$ ipython --no-banner

In [1]: import numpy as np

In [2]: from numpy import linalg as LA

In [3]: np.set_printoptions(suppress=True, linewidth=120)

In [4]: tidy = lambda a: np.round(a, 1) + 0

In [5]: K = np.load("block18.npy")

In [6]: K
Out[6]: 
array([[-2.,  3.,  4.,  0.,  4., -2.,  0., -2.,  2.,  1., -2.],
       [ 1.,  3., -2.,  4., -2.,  1.,  2.,  0.,  0., -2.,  0.],
       [ 0.,  2., -1.,  5.,  4.,  0.,  0.,  0.,  2.,  1.,  0.],
       [ 2., -4., -3.,  1.,  1., -2.,  0.,  2.,  1.,  0.,  0.],
       [ 3.,  0.,  1., -1., -5., -1., -1., -1.,  1.,  2.,  1.],
       [ 0.,  0.,  0.,  0.,  0.,  2.,  1.,  0.,  3., -1., -2.],
       [ 0.,  0.,  0.,  0.,  0.,  2.,  0.,  1.,  1.,  0., -1.],
       [ 0.,  0.,  0.,  0.,  0.,  0., -2., -1.,  2.,  0.,  1.],
       [ 0.,  0.,  0.,  0.,  0.,  1., -3.,  0.,  0.,  2.,  0.],
       [ 0.,  0.,  0.,  0.,  0.,  1.,  0., -1.,  3., -1.,  2.],
       [ 0.,  0.,  0.,  0.,  0.,  2.,  3., -3.,  1., -1.,  0.]])

In [7]: x0 = np.array([1, 1, 1, 2, -2, -1, 1, -1, -3, -1, 0])

In [8]: target = K @ x0

In [9]: coef, lr = np.zeros(11), 1 / LA.norm(K, 2) ** 2

In [10]: for i in range(20):
    ...:     coef -= lr * K.T @ (K @ coef - target)
    ...:     if i % 5 == 0: print(i, round(LA.norm(K @ coef - target), 1))
    ...: 
0 16.0
5 3.0
10 1.2
15 0.8

In [11]: tidy(coef)
Out[11]: array([ 0.6,  1.8, -0.1,  1.1, -2. , -1.2,  1.5, -0.6, -2.6, -0.2,  0.2])

In [12]: data = np.load("a.npy")

In [13]: data
Out[13]: 
array([[ 2., -1.,  2.,  1., -1.,  0., -2., -2.,  1.,  3.,  2.,  3.,  1.],
       [-1.,  1.,  2.,  1., -1.,  1.,  0., -2.,  2.,  1.,  2.,  3.,  3.],
       [ 2.,  0.,  2.,  1.,  2., -1., -1.,  0.,  1.,  2.,  3.,  1.,  0.],
       [ 1., -1., -1., -1.,  1.,  1.,  0., -1.,  1.,  3.,  2.,  2.,  1.],
       [ 1., -1., -1.,  0., -2., -1., -2., -2.,  3.,  2.,  0.,  3.,  2.],
       [-1.,  0., -2.,  1., -1.,  0.,  2., -2.,  1.,  3.,  3.,  1.,  1.],
       [-1.,  1.,  2.,  2.,  1.,  0.,  1., -1.,  1.,  0.,  0.,  2.,  0.],
       [ 1.,  0.,  1.,  2.,  1., -1., -2., -1.,  3.,  1.,  0.,  3.,  1.],
       [ 0.,  0.,  0.,  0.,  0.,  0.,  0.,  0.,  3., -1., -2.,  1., -3.],
       [ 0.,  0.,  0.,  0.,  0.,  0.,  0.,  0.,  1., -2.,  0.,  1.,  1.],
       [ 0.,  0.,  0.,  0.,  0.,  0.,  0.,  0., -1., -3., -1., -1., -2.],
       [ 0.,  0.,  0.,  0.,  0.,  0.,  0.,  0., -3.,  3., -2.,  0.,  2.],
       [ 0.,  0.,  0.,  0.,  0.,  0.,  0.,  0., -2.,  1.,  1.,  0.,  3.]])

In [14]: Uu, sig, Vt = LA.svd(data, full_matrices=False)

In [15]: tidy(np.cumsum(sig ** 2) / np.sum(sig ** 2))
Out[15]: array([0.5, 0.7, 0.7, 0.8, 0.9, 0.9, 1. , 1. , 1. , 1. , 1. , 1. , 1. ])

In [16]: np.abs(Uu[:, 0]).round(6).argmax()
Out[16]: np.int64(0)

In [17]: Uu.shape, sig.shape, Vt.shape
Out[17]: ((13, 13), (13,), (13, 13))

In [18]: tidy(sig / sig[0])
Out[18]: array([1. , 0.6, 0.4, 0.4, 0.4, 0.3, 0.2, 0.2, 0.1, 0.1, 0. , 0. , 0. ])

In [19]: np.allclose(Uu * sig @ Vt, data)
Out[19]: True

In [20]: (sig > 1e-8).sum()
Out[20]: np.int64(13)

In [21]: tidy(np.sqrt((sig ** 2).sum())), tidy(LA.norm(data))
Out[21]: (np.float64(18.9), np.float64(18.9))

In [22]: x0 = np.array([3, 0, 0, 2, 3, 1, 2, 2, 1, 1, 0, 0, 2])

In [23]: target = data @ x0

In [24]: target
Out[24]: array([ 3.,  2., 14.,  9., -3.,  2.,  5.,  9., -4.,  1., -8.,  4.,  5.])

In [25]: tidy(LA.solve(data, target))
Out[25]: array([3., 0., 0., 2., 3., 1., 2., 2., 1., 1., 0., 0., 2.])

In [26]: tidy(LA.solve(data, 4 * target))
Out[26]: array([12.,  0.,  0.,  8., 12.,  4.,  8.,  8.,  4.,  4.,  0.,  0.,  8.])

In [27]: Uu, sig, Vt = LA.svd(K, full_matrices=False)

In [28]: (sig > 1e-8).sum()
Out[28]: np.int64(11)

In [29]: tidy(np.cumsum(sig ** 2) / np.sum(sig ** 2))
Out[29]: array([0.3, 0.5, 0.7, 0.8, 0.9, 0.9, 1. , 1. , 1. , 1. , 1. ])

In [30]: np.allclose(Uu * sig @ Vt, K)
Out[30]: True

In [31]: tidy(sig / sig[0])
Out[31]: array([1. , 0.8, 0.7, 0.6, 0.6, 0.4, 0.4, 0.3, 0.1, 0. , 0. ])

In [32]: W1 = np.array([[-1, -2, -4, -8, -7],
    ...:     [3, -6, -9, -7, 1],
    ...:     [1, -6, 2, -1, 9],
    ...:     [2, -3, 1, 1, 7],
    ...:     [5, 1, -4, 1, -8],
    ...:     [7, 8, 2, 4, -7],
    ...:     [-8, 9, 5, -5, 6],
    ...:     [7, -5, 3, 3, -3],
    ...:     [7, 3, -7, 7, -4],
    ...:     [0, -7, 1, -7, 4],
    ...:     [-8, 2, -7, 7, -1],
    ...:     [9, 0, 7, 8, -1],
    ...:     [5, -8, -7, 3, 8]])

In [33]: coef = np.array([-3, 0, -3, 2, 1])

In [34]: hid = np.maximum(data @ W1 + coef, 0)

In [35]: tidy((hid > 0).mean(axis=0))
Out[35]: array([0.8, 0.4, 0.3, 0.8, 0.6])

In [36]: LA.matrix_rank(hid)
Out[36]: np.int64(5)

In [37]: (hid > 0).astype(int)
Out[37]: 
array([[1, 0, 0, 1, 1],
       [1, 0, 0, 1, 1],
       [1, 0, 0, 1, 0],
       [1, 1, 0, 1, 0],
       [1, 0, 0, 1, 1],
       [0, 1, 0, 1, 1],
       [1, 0, 1, 1, 1],
       [1, 0, 0, 1, 1],
       [1, 1, 1, 1, 0],
       [1, 1, 0, 1, 0],
       [0, 1, 1, 0, 0],
       [1, 0, 1, 0, 1],
       [0, 0, 0, 0, 1]])

In [38]: Z = np.array([[5, 2, 4], [-1, 3, 2], [-4, -5, -1], [-4, 4, 5], [4, 4, -1]])

In [39]: hid @ Z
Out[39]: 
array([[ 88., 216., 150.],
       [177., 502., 341.],
       [-30.,  44.,  58.],
       [-48., 121., 156.],
       [ 67., 258., 315.],
       [ 66., 250.,  71.],
       [166., 249., 144.],
       [161., 298., 440.],
       [-24., 139., 242.],
       [-55., 199., 260.],
       [-92.,  21.,  49.],
       [ 98.,  71., -56.],
       [144., 144., -36.]])

In [40]: M = np.load("x.npy")

In [41]: M
Out[41]: 
array([[ 1,  1, -1, -1, -1, -1,  1,  1],
       [ 1, -1,  1, -1, -1,  1, -1,  1],
       [ 1,  1, -1, -1,  1,  1, -1, -1],
       [ 1, -1, -1,  1, -1,  1,  1, -1],
       [ 1, -1,  1, -1,  1, -1,  1, -1]])

In [42]: M2 = M / np.sqrt((M ** 2).mean(axis=1, keepdims=True))

In [43]: M - M.mean(axis=1, keepdims=True)
Out[43]: 
array([[ 1.,  1., -1., -1., -1., -1.,  1.,  1.],
       [ 1., -1.,  1., -1., -1.,  1., -1.,  1.],
       [ 1.,  1., -1., -1.,  1.,  1., -1., -1.],
       [ 1., -1., -1.,  1., -1.,  1.,  1., -1.],
       [ 1., -1.,  1., -1.,  1., -1.,  1., -1.]])

In [44]: tidy(LA.norm(M2, axis=1))
Out[44]: array([2.8, 2.8, 2.8, 2.8, 2.8])

In [45]: LA.matrix_rank(M2) == LA.matrix_rank(M)
Out[45]: np.True_

In [46]: np.allclose(K, K.T)
Out[46]: False

In [47]: tidy(np.abs(LA.eigvals(K)).max())
Out[47]: np.float64(6.8)

In [48]: np.allclose(K @ K.T, K.T @ K)
Out[48]: False

In [49]: (K - K.T) / 2
Out[49]: 
array([[ 0. ,  1. ,  2. , -1. ,  0.5, -1. ,  0. , -1. ,  1. ,  0.5, -1. ],
       [-1. ,  0. , -2. ,  4. , -1. ,  0.5,  1. ,  0. ,  0. , -1. ,  0. ],
       [-2. ,  2. ,  0. ,  4. ,  1.5,  0. ,  0. ,  0. ,  1. ,  0.5,  0. ],
       [ 1. , -4. , -4. ,  0. ,  1. , -1. ,  0. ,  1. ,  0.5,  0. ,  0. ],
       [-0.5,  1. , -1.5, -1. ,  0. , -0.5, -0.5, -0.5,  0.5,  1. ,  0.5],
       [ 1. , -0.5,  0. ,  1. ,  0.5,  0. , -0.5,  0. ,  1. , -1. , -2. ],
       [ 0. , -1. ,  0. ,  0. ,  0.5,  0.5,  0. ,  1.5,  2. ,  0. , -2. ],
       [ 1. ,  0. ,  0. , -1. ,  0.5,  0. , -1.5,  0. ,  1. ,  0.5,  2. ],
       [-1. ,  0. , -1. , -0.5, -0.5, -1. , -2. , -1. ,  0. , -0.5, -0.5],
       [-0.5,  1. , -0.5,  0. , -1. ,  1. ,  0. , -0.5,  0.5,  0. ,  1.5],
       [ 1. ,  0. ,  0. ,  0. , -0.5,  2. ,  2. , -2. ,  0.5, -1.5,  0. ]])

In [50]: tidy(np.sort(np.abs(LA.eigvals(K))))
Out[50]: array([0.2, 1.2, 1.2, 1.7, 2.7, 3.1, 3.5, 3.5, 4.9, 4.9, 6.8])

In [51]: tidy(LA.matrix_power(K, 4))
Out[51]: 
array([[  388.,  -373.,    90.,  -466.,  -696.,  -173.,  -455.,   184.,  -367.,   545.,    27.],
       [ -419.,   253.,   438.,  -248.,   396.,  -151.,  -246.,  -294.,  -120.,    98.,   233.],
       [  589.,   207.,   -55.,   157., -1094.,    26.,  -274.,   -66.,  -240.,   476.,   557.],
       [  396.,   319.,  -499.,   817.,  -401.,   331.,   644.,  -122.,   100.,  -244.,   201.],
       [-1123.,   -61.,   499.,  -407.,  1867.,  -174.,   267.,  -267.,   288.,  -514.,  -510.],
       [    0.,     0.,     0.,     0.,     0.,   -41.,   -15.,  -113.,   -95.,    54.,    78.],
       [    0.,     0.,     0.,     0.,     0.,   -42.,   -13.,   -56.,     0.,     1.,    65.],
       [    0.,     0.,     0.,     0.,     0.,    37.,    12.,    24.,   -13.,     9.,   -43.],
       [    0.,     0.,     0.,     0.,     0.,     9.,    56.,    23.,    54.,   -53.,    -9.],
       [    0.,     0.,     0.,     0.,     0.,    14.,  -125.,    29.,    28.,    55.,   -20.],
       [    0.,     0.,     0.,     0.,     0.,   -57.,  -227.,   -26.,    34.,    88.,    61.]])

In [52]: K @ K
Out[52]: 
array([[ 19.,  11., -14.,  28., -18.,  -2.,  -8.,   7.,  -1.,  11.,  12.],
       [  3.,  -8., -14.,   8.,   4.,  -1.,   9.,  12.,  -1., -10., -12.],
       [ 24., -16., -14.,   4., -23.,  -9.,  -6.,   5.,  10.,   6.,   6.],
       [ -3., -16.,  17., -31.,   0., -14., -18.,  -5.,  -2.,  13.,   3.],
       [-23.,  15.,   9.,   9.,  40.,   2.,   6.,  -8.,   3.,  -6.,  -5.],
       [  0.,   0.,   0.,   0.,   0.,   4., -13.,   8.,   2.,   7.,  -7.],
       [  0.,   0.,   0.,   0.,   0.,   3.,  -6.,   2.,   7.,   1.,  -3.],
       [  0.,   0.,   0.,   0.,   0.,   0.,  -1.,  -4.,  -3.,   3.,   1.],
       [  0.,   0.,   0.,   0.,   0.,  -2.,   1.,  -5.,   6.,  -3.,   5.],
       [  0.,   0.,   0.,   0.,   0.,   8.,   0.,  -4.,   0.,   4.,  -5.],
       [  0.,   0.,   0.,   0.,   0.,  10.,   5.,   7.,   0.,   1., -12.]])

In [53]: J = np.load("m.npy")

In [54]: J
Out[54]: 
array([[-1.7,  2.4, -1.7, -1.5,  0.3, -0.2,  0.4,  0.4, -1.1,  0.6,  0.4,  6.5],
       [ 0.1, -0.2,  0.9,  0.4, -0.7,  0.6,  0.5,  0.3,  1.3, -1. , -1. , -0.5],
       [ 0.8, -1.4,  1.4, -0.2,  0. , -0.3, -1.4, -0.7, -1. ,  0.6,  0.4,  0. ],
       [ 0.1, -2. ,  0.5, -0.3, -0.7,  1.1, -1.6,  1.2,  1. ,  1.1, -0.7, 15. ],
       [-2.4, -0.9,  0.9, -0.3, -1.6,  0.7,  0.6,  1.1, -2.9,  2.1, -0.1,  0.5]])

In [55]: x0 = np.array([0, 2, 0, 2, 1, 2, 0, 1, 2, 2, 2, 0])

In [56]: tidy(J @ np.ones(12))
Out[56]: array([ 4.8,  0.7, -1.8, 14.7, -2.3])

In [57]: tidy(J @ (2 * x0))
Out[57]: array([ 3.8, -0.4, -9. ,  1.8, -6.6])

In [58]: LA.norm(J @ x0) <= LA.norm(J, 2) * LA.norm(x0) + 1e-9
Out[58]: np.True_

In [59]: tidy(J @ x0)
Out[59]: array([ 1.9, -0.2, -4.5,  0.9, -3.3])

In [60]: tidy(np.einsum("ij,j->i", J, x0))
Out[60]: array([ 1.9, -0.2, -4.5,  0.9, -3.3])

In [61]: tidy((J * x0).sum(axis=1))
Out[61]: array([ 1.9, -0.2, -4.5,  0.9, -3.3])

In [62]: np.sign((J @ x0).round(6))
Out[62]: array([ 1., -1., -1.,  1., -1.])

In [63]: J @ np.eye(12)[3]
Out[63]: array([-1.5,  0.4, -0.2, -0.3, -0.3])

In [64]: F = np.loadtxt("arr.csv", delimiter=",")

In [65]: F
Out[65]: 
array([[15.,  5.,  0.,  7.,  3.,  0.,  2.,  3.,  9.,  3.],
       [40.,  2.,  4.,  1.,  8.,  9.,  2.,  2.,  9.,  0.],
       [40.,  2.,  8.,  1.,  8.,  2.,  6.,  4.,  5.,  2.],
       [35.,  9.,  7.,  5.,  7.,  6.,  6.,  1.,  8.,  2.],
       [40.,  6.,  0.,  2.,  8.,  2.,  4.,  9.,  9.,  5.],
       [10.,  4.,  9.,  6.,  2.,  4.,  5.,  0.,  9.,  8.],
       [ 0.,  9.,  3.,  3.,  0.,  3.,  3.,  3.,  5.,  3.],
       [30.,  1.,  8.,  2.,  6.,  2.,  4.,  0.,  9.,  2.],
       [25.,  0.,  1.,  8.,  5.,  6.,  9.,  3.,  4.,  4.],
       [ 0.,  7.,  4.,  0.,  0.,  1.,  3.,  5.,  1.,  5.],
       [15.,  9.,  3.,  0.,  3.,  5.,  8.,  2.,  3.,  4.],
       [20.,  6.,  7.,  4.,  4.,  2.,  4.,  2.,  7.,  1.]])

In [66]: M2 = F / LA.norm(F, axis=1, keepdims=True)

In [67]: gram = M2 @ M2.T

In [68]: (gram - 2 * np.eye(12)).round(6).argmax(axis=1)
Out[68]: array([11,  2,  7, 11,  2, 11,  9,  2,  3,  6,  3,  3])

In [69]: (np.abs(gram) > 0.9).astype(int)
Out[69]: 
array([[1, 0, 0, 0, 1, 0, 0, 0, 0, 0, 0, 1],
       [0, 1, 1, 1, 1, 0, 0, 1, 1, 0, 0, 1],
       [0, 1, 1, 1, 1, 0, 0, 1, 1, 0, 0, 1],
       [0, 1, 1, 1, 1, 0, 0, 1, 1, 0, 1, 1],
       [1, 1, 1, 1, 1, 0, 0, 1, 1, 0, 0, 1],
       [0, 0, 0, 0, 0, 1, 0, 0, 0, 0, 0, 0],
       [0, 0, 0, 0, 0, 0, 1, 0, 0, 0, 0, 0],
       [0, 1, 1, 1, 1, 0, 0, 1, 1, 0, 0, 1],
       [0, 1, 1, 1, 1, 0, 0, 1, 1, 0, 0, 0],
       [0, 0, 0, 0, 0, 0, 0, 0, 0, 1, 0, 0],
       [0, 0, 0, 1, 0, 0, 0, 0, 0, 0, 1, 0],
       [1, 1, 1, 1, 1, 0, 0, 1, 0, 0, 0, 1]])

In [70]: tidy(gram)
Out[70]: 
array([[1. , 0.8, 0.8, 0.9, 0.9, 0.8, 0.5, 0.9, 0.9, 0.4, 0.8, 0.9],
       [0.8, 1. , 1. , 1. , 1. , 0.7, 0.2, 1. , 0.9, 0.1, 0.8, 0.9],
       [0.8, 1. , 1. , 1. , 1. , 0.7, 0.2, 1. , 0.9, 0.2, 0.8, 0.9],
       [0.9, 1. , 1. , 1. , 1. , 0.8, 0.4, 1. , 0.9, 0.3, 0.9, 1. ],
       [0.9, 1. , 1. , 1. , 1. , 0.7, 0.3, 0.9, 0.9, 0.3, 0.9, 0.9],
       [0.8, 0.7, 0.7, 0.8, 0.7, 1. , 0.7, 0.8, 0.7, 0.6, 0.8, 0.8],
       [0.5, 0.2, 0.2, 0.4, 0.3, 0.7, 1. , 0.3, 0.3, 0.9, 0.6, 0.5],
       [0.9, 1. , 1. , 1. , 0.9, 0.8, 0.3, 1. , 0.9, 0.2, 0.8, 1. ],
       [0.9, 0.9, 0.9, 0.9, 0.9, 0.7, 0.3, 0.9, 1. , 0.2, 0.9, 0.9],
       [0.4, 0.1, 0.2, 0.3, 0.3, 0.6, 0.9, 0.2, 0.2, 1. , 0.6, 0.4],
       [0.8, 0.8, 0.8, 0.9, 0.9, 0.8, 0.6, 0.8, 0.9, 0.6, 1. , 0.9],
       [0.9, 0.9, 0.9, 1. , 0.9, 0.8, 0.5, 1. , 0.9, 0.4, 0.9, 1. ]])

In [71]: tidy(LA.norm(M2, axis=1))
Out[71]: array([1., 1., 1., 1., 1., 1., 1., 1., 1., 1., 1., 1.])
